$ ipython --no-banner

In [1]: import numpy as np

In [2]: import numpy.linalg as la

In [3]: np.set_printoptions(precision=2, suppress=True, linewidth=100, floatmode="fixed")

In [4]: def rd(a):
   ...:     return np.round(a, 2) + 0
   ...: 

In [5]: data = np.load("sample4.npy")

In [6]: data
Out[6]: 
array([[ 9.00,  6.00,  4.00,  0.00, -2.00,  6.00, -6.00,  4.00,  4.00],
       [ 6.00, 14.00,  6.00,  0.00, -3.00,  9.00, -9.00,  6.00,  6.00],
       [ 4.00,  6.00,  9.00,  0.00, -2.00,  6.00, -6.00,  4.00,  4.00],
       [ 0.00,  0.00,  0.00,  5.00,  0.00,  0.00,  0.00,  0.00,  0.00],
       [-2.00, -3.00, -2.00,  0.00,  6.00, -3.00,  3.00, -2.00, -2.00],
       [ 6.00,  9.00,  6.00,  0.00, -3.00, 14.00, -9.00,  6.00,  6.00],
       [-6.00, -9.00, -6.00,  0.00,  3.00, -9.00, 14.00, -6.00, -6.00],
       [ 4.00,  6.00,  4.00,  0.00, -2.00,  6.00, -6.00,  9.00,  4.00],
       [ 4.00,  6.00,  4.00,  0.00, -2.00,  6.00, -6.00,  4.00,  9.00]])

In [7]: x = np.array([2, 1, 1, 3, 3, 2, 3, 3, 0])

In [8]: target = data @ x

In [9]: coef, lr = np.zeros(9), 1 / la.norm(data, 2) ** 2

In [10]: for i in range(40):
    ...:     coef -= lr * data.T @ (data @ coef - target)
    ...:     if i % 10 == 0: print(i, round(la.norm(data @ coef - target), 2))
    ...: 
0 32.88
10 29.61
20 26.67
30 24.02

In [11]: rd(la.cond(data))
Out[11]: np.float64(9.8)

In [12]: F = np.load("case16.npy")

In [13]: rd(F)
Out[13]: 
array([[-0.13,  0.12, -0.32, -0.17,  0.19,  0.30,  0.09,  0.72,  0.05,  0.18,  0.29, -0.26],
       [ 0.09, -0.36, -0.11,  0.45,  0.17,  0.11, -0.30,  0.38, -0.13, -0.51, -0.28,  0.15],
       [ 0.00,  0.00, -0.21,  0.17,  0.83,  0.12, -0.03, -0.43, -0.06,  0.13,  0.06, -0.15],
       [ 0.39, -0.57,  0.07, -0.21,  0.00,  0.34,  0.31, -0.12,  0.29, -0.18,  0.35,  0.08],
       [-0.18, -0.53, -0.23, -0.06, -0.26, -0.09, -0.50, -0.16, -0.22,  0.24,  0.22, -0.35],
       [-0.57, -0.04, -0.29, -0.25,  0.09, -0.19, -0.13, -0.09,  0.48, -0.32,  0.11,  0.34],
       [ 0.26, -0.12, -0.03, -0.27,  0.25, -0.56,  0.01,  0.21, -0.38,  0.12,  0.24,  0.45],
       [-0.35, -0.36,  0.00, -0.37,  0.08,  0.13,  0.40,  0.01, -0.31,  0.10, -0.57,  0.01],
       [-0.35, -0.22,  0.60,  0.23,  0.19, -0.35,  0.21,  0.16,  0.09, -0.10,  0.24, -0.34],
       [-0.09,  0.10, -0.44,  0.21, -0.21, -0.14,  0.49, -0.16, -0.38, -0.42,  0.26, -0.16],
       [ 0.35,  0.07, -0.11, -0.41,  0.11, -0.35, -0.09,  0.02,  0.19, -0.34, -0.29, -0.55],
       [ 0.13, -0.23, -0.36,  0.39, -0.08, -0.35,  0.29,  0.09,  0.43,  0.42, -0.23,  0.01]])

In [14]: vals, vecs = la.eigh(data)

In [15]: x = np.array([-8, 8, -3, 6, -4, 8, -1, -6, -9])

In [16]: rd(x @ data @ x / (x @ x)), rd(vals[0]), rd(vals[-1])
Out[16]: (np.float64(5.02), np.float64(5.0), np.float64(49.0))

In [17]: rd(vecs * np.maximum(vals, 0) @ vecs.T)
Out[17]: 
array([[ 9.00,  6.00,  4.00,  0.00, -2.00,  6.00, -6.00,  4.00,  4.00],
       [ 6.00, 14.00,  6.00,  0.00, -3.00,  9.00, -9.00,  6.00,  6.00],
       [ 4.00,  6.00,  9.00,  0.00, -2.00,  6.00, -6.00,  4.00,  4.00],
       [ 0.00,  0.00,  0.00,  5.00,  0.00,  0.00,  0.00,  0.00,  0.00],
       [-2.00, -3.00, -2.00,  0.00,  6.00, -3.00,  3.00, -2.00, -2.00],
       [ 6.00,  9.00,  6.00,  0.00, -3.00, 14.00, -9.00,  6.00,  6.00],
       [-6.00, -9.00, -6.00,  0.00,  3.00, -9.00, 14.00, -6.00, -6.00],
       [ 4.00,  6.00,  4.00,  0.00, -2.00,  6.00, -6.00,  9.00,  4.00],
       [ 4.00,  6.00,  4.00,  0.00, -2.00,  6.00, -6.00,  4.00,  9.00]])

In [18]: x @ data @ x
Out[18]: np.float64(1864.0)

In [19]: rd(vecs * np.sqrt(vals) @ vecs.T)
Out[19]: 
array([[ 2.67,  0.65,  0.43,  0.00, -0.22,  0.65, -0.65,  0.43,  0.43],
       [ 0.65,  3.21,  0.65,  0.00, -0.32,  0.97, -0.97,  0.65,  0.65],
       [ 0.43,  0.65,  2.67,  0.00, -0.22,  0.65, -0.65,  0.43,  0.43],
       [ 0.00,  0.00,  0.00,  2.24,  0.00,  0.00,  0.00,  0.00,  0.00],
       [-0.22, -0.32, -0.22,  0.00,  2.34, -0.32,  0.32, -0.22, -0.22],
       [ 0.65,  0.97,  0.65,  0.00, -0.32,  3.21, -0.97,  0.65,  0.65],
       [-0.65, -0.97, -0.65,  0.00,  0.32, -0.97,  3.21, -0.65, -0.65],
       [ 0.43,  0.65,  0.43,  0.00, -0.22,  0.65, -0.65,  2.67,  0.43],
       [ 0.43,  0.65,  0.43,  0.00, -0.22,  0.65, -0.65,  0.43,  2.67]])
